In [1]: import numpy as np

In [2]: import numpy.linalg as la

In [3]: np.set_printoptions(precision=3, suppress=True, linewidth=140, floatmode="fixed")

In [4]: tidy = lambda a: np.round(a, 3) + 0

In [5]: K = np.loadtxt("layer3.csv", delimiter=",")

In [6]: K
Out[6]: 
array([[4.000, 0.000, 0.000, 0.000, 0.000],
       [0.000, 3.000, 0.000, 0.000, 0.000],
       [0.000, 0.000, 2.000, 0.000, 0.000],
       [0.000, 0.000, 0.000, 1.000, 0.000],
       [0.000, 0.000, 0.000, 0.000, 0.000]])

In [7]: # triangular: eigenvalues sit on the diagonal

In [8]: left, sigma, Vh = la.svd(K)

In [9]: np.argmax(sigma[:-1] / (sigma[1:] + 1e-6)) + 1
Out[9]: np.int64(4)

In [10]: other = left[:, :4] @ np.diag(sigma[:4]) @ Vh[:4]

In [11]: tidy(la.norm(K - other, 2)), sigma[4]
Out[11]: (np.float64(0.0), np.float64(0.0))

In [12]: [round(float(x), 3) for x in la.svd(K, compute_uv=False)[:3]]
Out[12]: [4.0, 3.0, 2.0]

In [13]: la.cond(K) > 100
Out[13]: np.True_

In [14]: w, vecs = la.eigh(K)

In [15]: x = np.array([2, -2, -3, 3, -2])

In [16]: tidy(la.eigvalsh(K[1:, 1:]))
Out[16]: array([0.000, 1.000, 2.000, 3.000])

In [17]: vecs * np.maximum(w, 0) @ vecs.T
Out[17]: 
array([[4.000, 0.000, 0.000, 0.000, 0.000],
       [0.000, 3.000, 0.000, 0.000, 0.000],
       [0.000, 0.000, 2.000, 0.000, 0.000],
       [0.000, 0.000, 0.000, 1.000, 0.000],
       [0.000, 0.000, 0.000, 0.000, 0.000]])

In [18]: rank = la.matrix_rank(K)

In [19]: rank
Out[19]: np.int64(4)

In [20]: null = la.svd(K)[2][rank:].T

In [21]: np.allclose(K @ null, 0)
Out[21]: True

In [22]: null[:, 0] / null[np.abs(null[:, 0]).round(6).argmax(), 0]
Out[22]: array([0.000, 0.000, 0.000, 0.000, 1.000])

In [23]: [int(la.matrix_rank(np.delete(K, i, axis=0))) for i in range(5)]
Out[23]: [3, 3, 3, 3, 4]

In [24]: K @ null
Out[24]: 
array([[0.000],
       [0.000],
       [0.000],
       [0.000],
       [0.000]])

In [25]: np.prod(np.diag(K)), tidy(la.det(K))
Out[25]: (np.float64(0.0), np.float64(0.0))

In [26]: tidy(np.sort(la.eigvals(K)))
Out[26]: array([0.000, 1.000, 2.000, 3.000, 4.000])

In [27]: [int(la.matrix_rank(la.matrix_power(K, p))) for p in range(1, 6)]
Out[27]: [4, 4, 4, 4, 4]

In [28]: W0 = np.loadtxt("a.csv", delimiter=",")

In [29]: tidy(W0)
Out[29]: 
array([[-0.164, -0.049, -0.985],
       [ 0.737, -0.670, -0.090],
       [-0.655, -0.741,  0.146]])

In [30]: P = np.triu(np.array([[3, -2, 0], [4, -1, -5], [-2, -1, 3]]), 1) + np.eye(3)

In [31]: other = P @ W0 @ la.inv(P)

In [32]: tidy(other)
Out[32]: 
array([[ -1.638,  -1.986, -10.738],
       [  4.014,  11.065,  54.505],
       [ -0.655,  -2.052, -10.114]])

In [33]: tidy(np.trace(other)), tidy(np.trace(W0))
Out[33]: (np.float64(-0.688), np.float64(-0.688))

In [34]: tidy(np.poly(other))
Out[34]: array([ 1.000,  0.688, -0.688, -1.000])

In [35]: F = np.load("m.npy")

In [36]: F
Out[36]: 
array([[  4, -12,   0,   8,   8],
       [  3,  -9,   0,   6,   6],
       [  0,   0,   0,   0,   0]])

In [37]: left, sigma, Vh = la.svd(F)

In [38]: np.argmax(sigma[:-1] / (sigma[1:] + 1e-6)) + 1
Out[38]: np.int64(1)

In [39]: other = left[:, :1] @ np.diag(sigma[:1]) @ Vh[:1]

In [40]: tidy(la.norm(F - other) / la.norm(F))
Out[40]: np.float64(0.0)

In [41]: tidy(la.norm(F - other, 2)), tidy(sigma[1])
Out[41]: (np.float64(0.0), np.float64(0.0))

In [42]: tidy(np.abs(F - other).max())
Out[42]: np.float64(0.0)

In [43]: la.matrix_rank(other)
Out[43]: np.int64(1)

In [44]: A = np.array([[0.7, -1.1, 0.0],
    ...:     [2.0, 0.4, 0.3],
    ...:     [-1.5, -0.7, 0.2],
    ...:     [-2.0, -1.2, -0.5],
    ...:     [-0.6, -0.6, -0.3],
    ...:     [-1.0, -0.3, 0.1],
    ...:     [1.0, -0.5, 0.7],
    ...:     [0.9, -0.9, 0.2],
    ...:     [0.3, -0.4, -1.5],
    ...:     [0.4, 1.0, -0.4],
    ...:     [-0.5, -0.5, -1.3],
    ...:     [0.0, -0.2, 1.3],
    ...:     [0.6, 1.1, -1.1]])

In [45]: rng = np.random.default_rng(91255)

In [46]: A[:, 2] = 4 * A[:, 1] + 0.1 * rng.normal(size=13)

In [47]: tidy(A)
Out[47]: 
array([[ 0.700, -1.100, -4.209],
       [ 2.000,  0.400,  1.563],
       [-1.500, -0.700, -2.822],
       [-2.000, -1.200, -4.771],
       [-0.600, -0.600, -2.509],
       [-1.000, -0.300, -1.238],
       [ 1.000, -0.500, -1.995],
       [ 0.900, -0.900, -3.683],
       [ 0.300, -0.400, -1.465],
       [ 0.400,  1.000,  3.952],
       [-0.500, -0.500, -2.071],
       [ 0.000, -0.200, -0.700],
       [ 0.600,  1.100,  4.426]])

In [48]: blk = np.stack([A, 3 * A, A[::-1]])

In [49]: tidy(la.norm(blk, axis=(1, 2)))
Out[49]: array([11.859, 35.577, 11.859])

In [50]: tidy(np.einsum("bij,cij->bc", blk, blk))
Out[50]: 
array([[ 140.636,  421.908,  -48.457],
       [ 421.908, 1265.723, -145.372],
       [ -48.457, -145.372,  140.636]])

In [51]: la.matrix_rank(blk)
Out[51]: array([3, 3, 3])
